$ python -q
>>> import numpy as np
>>> np.set_printoptions(suppress=True, linewidth=120)
>>> F = np.array([[3.0, 1.0, 1.0], [1.0, 3.0, 1.0], [1.0, 1.0, 3.0]])
>>> print(F)
[[3. 1. 1.]
 [1. 3. 1.]
 [1. 1. 3.]]
>>> q, R = np.linalg.qr(F)
>>> print(np.round(q @ R, 1))
[[3. 1. 1.]
 [1. 3. 1.]
 [1. 1. 3.]]
>>> print(np.allclose(F, F.T))
True
>>> print(round(float(np.abs(np.linalg.eigvals(F)).max()), 1))
5.0
>>> print(np.round(np.linalg.matrix_power(F, 2), 1))
[[11.  7.  7.]
 [ 7. 11.  7.]
 [ 7.  7. 11.]]
>>> print(F @ F)
[[11.  7.  7.]
 [ 7. 11.  7.]
 [ 7.  7. 11.]]
>>> print(round(float(np.linalg.det(F)), 1))
20.0
>>> print((F - F.T) / 2)
[[0. 0. 0.]
 [0. 0. 0.]
 [0. 0. 0.]]
>>> print(np.allclose(F @ F.T, F.T @ F))
True
>>> print((F @ F)[0])
[11.  7.  7.]
>>> print(F @ (-1.0) ** np.arange(3))
[ 3. -1.  3.]
>>> print(np.allclose(F @ F.T, F.T @ F))
True
>>> print(np.sort(np.abs(np.fft.fft(F[0]))), np.round(np.sort(np.linalg.svd(F, compute_uv=False)), 1))
[2. 2. 5.] [2. 2. 5.]
>>> ang = np.radians(120)
>>> R = np.eye(3)
>>> R[2, 2] = R[0, 0] = np.cos(ang)
>>> R[2, 0], R[0, 2] = -np.sin(ang), np.sin(ang)
>>> print(R.round(1))
[[-0.5  0.   0.9]
 [ 0.   1.   0. ]
 [-0.9  0.  -0.5]]
>>> B = F @ R.T
>>> print(np.allclose(np.linalg.norm(F, axis=1), np.linalg.norm(B, axis=1)))
True
>>> print(np.round(np.linalg.svd(F, compute_uv=False), 1), np.round(np.linalg.svd(B, compute_uv=False), 1))
[5. 2. 2.] [5. 2. 2.]
>>> B = np.linalg.inv(R)
>>> print(round(np.linalg.det(R) * np.linalg.det(B), 1))
1.0
>>> print(np.round(np.linalg.det(R) * B, 1))
[[-0.5 -0.  -0.9]
 [ 0.   1.   0. ]
 [ 0.9  0.  -0.5]]
>>> print(round(float(np.linalg.slogdet(R)[0]), 1))
1.0
>>> print((np.abs(B) > 1e-9).astype(int))
[[1 0 1]
 [0 1 0]
 [1 0 1]]
>>> print(np.allclose(B, R.T))
True
>>> data = np.array([[7.0, 0.0, 4.0, 6.0],
...     [0.0, 3.0, 0.0, 0.0],
...     [4.0, 0.0, 7.0, 6.0],
...     [6.0, 0.0, 6.0, 12.0]])
>>> print(np.round(np.linalg.det(data.T), 1))
540.0
>>> print(np.round(np.linalg.det(data[::-1]), 1))
540.0
>>> print(np.round(np.poly(data), 1))
[   1.  -29.  207. -567.  540.]
>>> print(np.round(np.linalg.eigvals(data), 1))
[ 3. 20.  3.  3.]
>>> vals, V = np.linalg.eig(data)
>>> print(np.round(np.sort(np.linalg.eigvals(data @ data)), 1))
[  9.   9.   9. 400.]
>>> print((data != 0).astype(int))
[[1 0 1 1]
 [0 1 0 0]
 [1 0 1 1]
 [1 0 1 1]]
>>> print(data @ data)
[[101.   0.  92. 138.]
 [  0.   9.   0.   0.]
 [ 92.   0. 101. 138.]
 [138.   0. 138. 216.]]
>>> print((np.linalg.matrix_power((data != 0) + (data.T != 0) + np.eye(4), 4) > 0).astype(int))
[[1 0 1 1]
 [0 1 0 0]
 [1 0 1 1]
 [1 0 1 1]]
>>> print(round(np.linalg.det(data), 1))
540.0
>>> vec = np.ones(4)
>>> for _ in range(5):
...     vec = data @ vec
...     vec /= np.linalg.norm(vec)
...     print(round(vec @ data @ vec, 1))
... 
19.9
20.0
20.0
20.0
20.0
>>> print(np.round(np.linalg.eigvalsh(data)[-1], 1))
20.0
>>> L = np.linalg.cholesky(data)
>>> print(np.round(np.diag(L) ** 2, 1))
[7.  3.  4.7 5.5]
>>> print(np.round(np.prod(np.diag(L)) ** 2, 1), round(float(np.linalg.det(data)), 1))
540.0 540.0
>>> print(np.round(data / np.sqrt(np.outer(np.diag(data), np.diag(data))), 1))
[[1.  0.  0.6 0.7]
 [0.  1.  0.  0. ]
 [0.6 0.  1.  0.7]
 [0.7 0.  0.7 1. ]]
>>> print(np.linalg.eigvalsh(data).min() > 0)
True
>>> arr = np.loadtxt("x.csv", delimiter=",")
>>> print(arr.round(1))
[[ 0.3 -0.1  0.5]
 [-0.1  1.   0.1]
 [ 0.5  0.1  0.7]]
>>> B = arr / np.sqrt((arr ** 2).mean(axis=1, keepdims=True))
>>> print(np.round(np.linalg.norm(B, axis=1), 1))
[1.7 1.7 1.7]
>>> print(B[2].round(1))
[1.  0.2 1.4]
>>> vals, V = np.linalg.eigh(data)
>>> vec = np.array([0, 1, 1, 1])
>>> print(np.round(V * np.abs(vals) @ V.T, 1) + 0)
[[ 7.  0.  4.  6.]
 [ 0.  3.  0.  0.]
 [ 4.  0.  7.  6.]
 [ 6.  0.  6. 12.]]
>>> print(np.round(V * np.maximum(vals, 0) @ V.T, 1) + 0)
[[ 7.  0.  4.  6.]
 [ 0.  3.  0.  0.]
 [ 4.  0.  7.  6.]
 [ 6.  0.  6. 12.]]
>>> ang = np.radians(180)
>>> R = np.eye(3)
>>> R[2, 2] = R[1, 1] = np.cos(ang)
>>> R[2, 1], R[1, 2] = -np.sin(ang), np.sin(ang)
>>> print(R.round(1) + 0)
[[ 1.  0.  0.]
 [ 0. -1.  0.]
 [ 0.  0. -1.]]
>>> B = arr @ R.T
>>> print(np.round(np.linalg.svd(arr, compute_uv=False), 1) + 0, np.round(np.linalg.svd(B, compute_uv=False), 1) + 0)
[1. 1. 0.] [1. 1. 0.]
>>> print(round(float(np.linalg.det(R)), 1), np.trace(R))
1.0 -1.0
>>> print(np.allclose(arr @ arr.T, B @ B.T))
True
>>> print(np.argsort(-np.linalg.norm(arr, axis=0).round(6), kind="stable")[:3])
[1 2 0]
>>> print(np.linalg.matrix_rank(arr, rtol=0.1))
2
>>> print([round(float(x), 1) for x in np.linalg.svd(arr, compute_uv=False)[:3]])
[1.0, 1.0, 0.0]
>>> J = np.loadtxt("dump.csv", delimiter=",")
>>> print(J)
[[1.  0.  0.  0. ]
 [0.  1.  0.  0. ]
 [0.  0.  1.  0. ]
 [0.  0.5 0.  0.5]]
>>> print(np.round(np.sort(np.abs(np.linalg.eigvals(J)))[::-1], 1))
[1.  1.  1.  0.5]
>>> print(J.sum(axis=1))
[1. 1. 1. 1.]
>>> print(np.round(np.linalg.matrix_power(J, 100), 1) + 0)
[[1. 0. 0. 0.]
 [0. 1. 0. 0.]
 [0. 0. 1. 0.]
 [0. 1. 0. 0.]]
>>> print(np.round(np.linalg.matrix_power(J, 2), 1))
[[1.  0.  0.  0. ]
 [0.  1.  0.  0. ]
 [0.  0.  1.  0. ]
 [0.  0.8 0.  0.2]]
>>> pr = np.eye(4)[3]
>>> for _ in range(5):
...     pr = pr @ J
...     print(pr.round(1))
... 
[0.  0.5 0.  0.5]
[0.  0.8 0.  0.2]
[0.  0.9 0.  0.1]
[0.  0.9 0.  0.1]
[0. 1. 0. 0.]
>>> print(J - J[0])
[[ 0.   0.   0.   0. ]
 [-1.   1.   0.   0. ]
 [-1.   0.   1.   0. ]
 [-1.   0.5  0.   0.5]]
>>> print(np.unravel_index(np.abs(J).argmax(), J.shape))
(np.int64(0), np.int64(0))
>>> print(J.shape)
(4, 4)
>>> print(J.sum(axis=0))
[1.  1.5 1.  0.5]
>>> print(np.abs(J).max())
1.0
>>> print(round(float(np.linalg.norm(J[1] - J[2])), 1))
1.4
>>> print(round(np.linalg.norm(J[1], 1), 1), round(np.linalg.norm(J[1], np.inf), 1))
1.0 1.0
>>> print(round(np.linalg.norm(J, "nuc"), 1))
3.6
>>> print(np.round(np.linalg.norm(J, axis=0), 1))
[1.  1.1 1.  0.5]
>>> print(round(float(np.linalg.norm(J, 2)), 1))
1.1
>>> print(np.round(np.linalg.norm(J, axis=1), 1))
[1.  1.  1.  0.7]
>>> vec = np.array([1, 0, 1, 3])
>>> print(np.linalg.norm(J @ vec) <= np.linalg.norm(J, 2) * np.linalg.norm(vec) + 1e-9)
True
>>> print((J * vec).sum(axis=1))
[1.  0.  1.  1.5]
>>> print((J @ vec).argmax())
3
>>> print(J @ np.ones(4))
[1. 1. 1. 1.]
>>> W0 = np.load("a.npy")
>>> print(W0)
[[-6 -6 -6]
 [-2 -2 -2]
 [-6 -6 -6]]
>>> left, sig, Vt = np.linalg.svd(W0)
>>> print(np.argmax(sig[:-1] / (sig[1:] + 1e-6)) + 1)
1
>>> B = left[:, :1] @ np.diag(sig[:1]) @ Vt[:1]
>>> print(round(float(np.linalg.norm(W0 - B) / np.linalg.norm(W0)), 1))
0.0
>>> print(round(float(np.linalg.norm(W0 - B, 2)), 1), round(sig[1], 1))
0.0 0.0
>>> print(np.linalg.matrix_rank(W0, rtol=0.05))
1
>>> print(np.linalg.matrix_rank(B))
1
>>> r0 = np.array([3, 1, -1])
>>> print(np.cross(J[2, :3], J[3, :3]))
[-0.5  0.   0. ]
>>> print(np.polyval(r0, J[2]))
[-1. -1.  3. -1.]
>>> print(np.linalg.matrix_rank(W0, rtol=0.1))
1
>>> print(np.linalg.cond(W0) > 100)
True
>>> M = np.array([[132, 55, 73], [55, 69, 84], [73, 84, 153]])
>>> print(np.allclose(M, M.T))
True
>>> print(np.trace(M))
354
>>> print((M + M.T) / 2)
[[132.  55.  73.]
 [ 55.  69.  84.]
 [ 73.  84. 153.]]
>>> print(np.round(np.sort(np.abs(np.linalg.eigvals(M))), 1))
[ 16.1  71.3 266.6]
>>> rng = np.random.default_rng(4614)
>>> B = M + rng.integers(-2, 3, (3, 2)) @ rng.integers(-2, 3, (2, 3))
>>> print(B)
[[132  55  73]
 [ 59  69  82]
 [ 79  82 154]]
>>> print(np.round(np.linalg.svd(B - M, compute_uv=False), 1) + 0)
[7.4 2.5 0. ]
>>> print(B - M)
[[ 0  0  0]
 [ 4  0 -2]
 [ 6 -2  1]]
>>> print(np.linalg.matrix_rank(B - M, tol=1e-8))
2
>>> A = np.load("m.npy")
>>> print(A)
[[-6  9  0  0]
 [-4  1  0  0]
 [ 0  0 -6  9]
 [ 0  0 -4  1]]
>>> t3 = np.stack([A, -1 * A, A[::-1]])
>>> print(t3.sum(axis=0))
[[ 0  0 -4  1]
 [ 0  0 -6  9]
 [-4  1  0  0]
 [-6  9  0  0]]
>>> print(np.linalg.matrix_rank(t3))
[4 4 4]
>>> print(np.allclose(A, A.T))
False
>>> print(round(np.linalg.det(A), 1))
900.0
>>> print(np.allclose(A @ A.T, A.T @ A))
False
>>> print(np.linalg.matrix_power(A, 3))
[[180 -45   0   0]
 [ 20 145   0   0]
 [  0   0 180 -45]
 [  0   0  20 145]]
>>> print(np.round(np.abs(np.linalg.eigvals(A)).max(), 1))
5.5
>>> print(np.trace(A))
-10
>>> print((A + A.T) / 2)
[[-6.   2.5  0.   0. ]
 [ 2.5  1.   0.   0. ]
 [ 0.   0.  -6.   2.5]
 [ 0.   0.   2.5  1. ]]
